$ ipython --no-banner

In [1]: import numpy as np

In [2]: from numpy import linalg as LA

In [3]: np.set_printoptions(precision=2, suppress=True, linewidth=200)

In [4]: rng = np.random.default_rng(79713)

In [5]: K = np.eye(3, dtype=int)[rng.permutation(3)] * np.array([-2, 2, 5])

In [6]: print(K)
[[ 0  2  0]
 [ 0  0  5]
 [-2  0  0]]

In [7]: vec = np.array([0, 3, 2])

In [8]: rhs = K @ vec

In [9]: coef, lr = np.zeros(3), 1 / LA.norm(K, 2) ** 2

In [10]: for i in range(30):
    ...:     coef -= lr * K.T @ (K @ coef - rhs)
    ...:     if i % 5 == 0: print(i, round(LA.norm(K @ coef - rhs), 2))
    ...: 
0 5.04
5 2.11
10 0.88
15 0.37
20 0.15
25 0.06

In [11]: print(round(LA.cond(K), 2))
2.5

In [12]: out = K ** -1
ValueError: Integers to negative integer powers are not allowed.


In [13]: out = LA.inv(K)

In [14]: print((np.abs(out) > 1e-9).astype(int))
[[0 0 1]
 [1 0 0]
 [0 1 0]]

In [15]: print(LA.norm(K, axis=0))
[2. 2. 5.]

In [16]: print(K @ K.T)
[[ 4  0  0]
 [ 0 25  0]
 [ 0  0  4]]

In [17]: print(K[:, 2] @ K[:, 0])
0

In [18]: left, s, vt = LA.svd(K, full_matrices=False)

In [19]: print(np.abs(left[:, 0]).round(6).argmax())
1

In [20]: print(np.cumsum(s ** 2) / np.sum(s ** 2))
[0.76 0.88 1.  ]

In [21]: print(left.T @ K @ vt.T)
[[5. 0. 0.]
 [0. 2. 0.]
 [0. 0. 2.]]

In [22]: print((s > 1e-8).sum())
3

In [23]: print(s / s[0])
[1.  0.4 0.4]

In [24]: print(np.abs(vt[0]))
[0. 0. 1.]

In [25]: print(np.allclose(left * s @ vt, K))
True

In [26]: labels = rng.permutation(3)

In [27]: print(labels)
[1 2 0]

In [28]: out = K[labels][:, labels]

In [29]: print(np.sort(np.abs(LA.eigvals(out))))
[2.71 2.71 2.71]

In [30]: print(np.allclose(out, K))
False

In [31]: print(np.trace(out))
0

In [32]: print(round(float(LA.det(out)), 2), round(float(LA.det(K[labels])), 2))
-20.0 -20.0

In [33]: arr = np.array([[7, -2], [-3, 3]])

In [34]: G = arr.T @ arr

In [35]: print(np.trace(G), (arr ** 2).sum())
71 71

In [36]: print(np.diag(G))
[58 13]

In [37]: out = LA.inv(arr)

In [38]: print(np.round(LA.slogdet(arr)[0], 2))
1.0

In [39]: print(out)
[[0.2  0.13]
 [0.2  0.47]]

In [40]: print(np.round(LA.cond(arr), 2))
4.51

In [41]: O = arr.astype(float).copy()

In [42]: for j in range(2):
    ...:     O[:, j] -= O[:, :j] @ (O[:, :j].T @ O[:, j])
    ...:     O[:, j] /= LA.norm(O[:, j])
    ...: 

In [43]: print(np.round(O.T @ arr, 2) + 0)
[[ 7.62 -3.02]
 [ 0.    1.97]]

In [44]: ang = np.deg2rad(72)

In [45]: feats = np.eye(4)

In [46]: feats[np.ix_([3, 1], [3, 1])] = [[np.cos(ang), -np.sin(ang)], [np.sin(ang), np.cos(ang)]]

In [47]: print(feats)
[[ 1.    0.    0.    0.  ]
 [ 0.    0.31  0.    0.95]
 [ 0.    0.    1.    0.  ]
 [ 0.   -0.95  0.    0.31]]

In [48]: # orthonormal columns

In [49]: vec = np.array([3, -2, 3, -1])

In [50]: rhs = feats @ vec

In [51]: print(rhs)
[ 3.   -1.57  3.    1.59]

In [52]: print(LA.solve(feats, rhs))
[ 3. -2.  3. -1.]

In [53]: A = np.load("run19.npy")

In [54]: print(A)
[[ 180    2    1]
 [   2 -158    2]
 [   2    0  -19]]

In [55]: hat = np.triu(np.array([[-5, -5, 5], [4, -5, -3], [1, 0, 0]]), 1) + np.eye(3)

In [56]: out = hat @ A @ LA.inv(hat)

In [57]: print(round(float(LA.det(out)), 2))
540760.0

In [58]: print(out)
[[ 180. 1692. 4072.]
 [  -4. -178. -455.]
 [   2.   10.    1.]]

In [59]: print(np.trace(out), np.trace(A))
3.0 3

In [60]: out = A / LA.norm(A, axis=1, keepdims=True)

In [61]: G = out @ out.T

In [62]: print(G[2])
[ 0.1  -0.01  1.  ]

In [63]: print(LA.norm(out, axis=1))
[1. 1. 1.]

In [64]: print(np.argwhere(np.triu(np.abs(G) > 0.95, 1)))
[]

In [65]: print(np.trace(A))
3

In [66]: print((A + A.T) / 2)
[[ 180.     2.     1.5]
 [   2.  -158.     1. ]
 [   1.5    1.   -19. ]]

In [67]: print(np.round(np.abs(LA.eigvals(A)).max(), 2))
180.02

In [68]: print(np.allclose(A @ A.T, A.T @ A))
False

In [69]: print(np.allclose(A, A.T))
False

In [70]: out = LA.inv(A)

In [71]: print(round(LA.det(A) * LA.det(out), 2))
1.0

In [72]: print(LA.det(A) * out)
[[  3002.     38.    162.]
 [    42.  -3422.   -358.]
 [   316.      4. -28444.]]

In [73]: print(np.round(LA.slogdet(A)[0], 2))
1.0

In [74]: print(np.round(LA.inv(out), 2) + 0)
[[ 180.    2.    1.]
 [   2. -158.    2.]
 [   2.    0.  -19.]]

In [75]: print(round(LA.cond(A), 2))
9.47

In [76]: vec = np.array([3, -2, -3])

In [77]: rhs = A @ vec

In [78]: print(rhs)
[533 316  63]

In [79]: print(LA.solve(A, rhs))
[ 3. -2. -3.]

In [80]: print(LA.solve(A.T, A[2]))
[ 0. -0.  1.]

In [81]: print(np.round(LA.solve(A, A[:, 1]), 2) + 0)
[0. 1. 0.]

In [82]: print(LA.solve(A, rhs + A[:, 2]))
[ 3. -2. -2.]

In [83]: data = np.load("sample0.npy")

In [84]: print(data)
[[ 0 -1 -2]
 [ 0  0 -3]
 [ 0  0  0]]

In [85]: left, s, vt = LA.svd(data)

In [86]: print(np.argmax(s[:-1] / (s[1:] + 1e-6)) + 1)
2

In [87]: out = left[:, :2] @ np.diag(s[:2]) @ vt[:2]

In [88]: print(np.round(np.abs(data - out).max(), 2))
0.0

In [89]: print(np.round(LA.norm(data - out, 2), 2), s[2])
0.0 0.0

In [90]: print(LA.matrix_rank(out))
2

In [91]: print(np.round(LA.norm(data - out) / LA.norm(data), 2))
0.0

In [92]: print(out.round(2) + 0)
[[ 0. -1. -2.]
 [ 0.  0. -3.]
 [ 0.  0.  0.]]
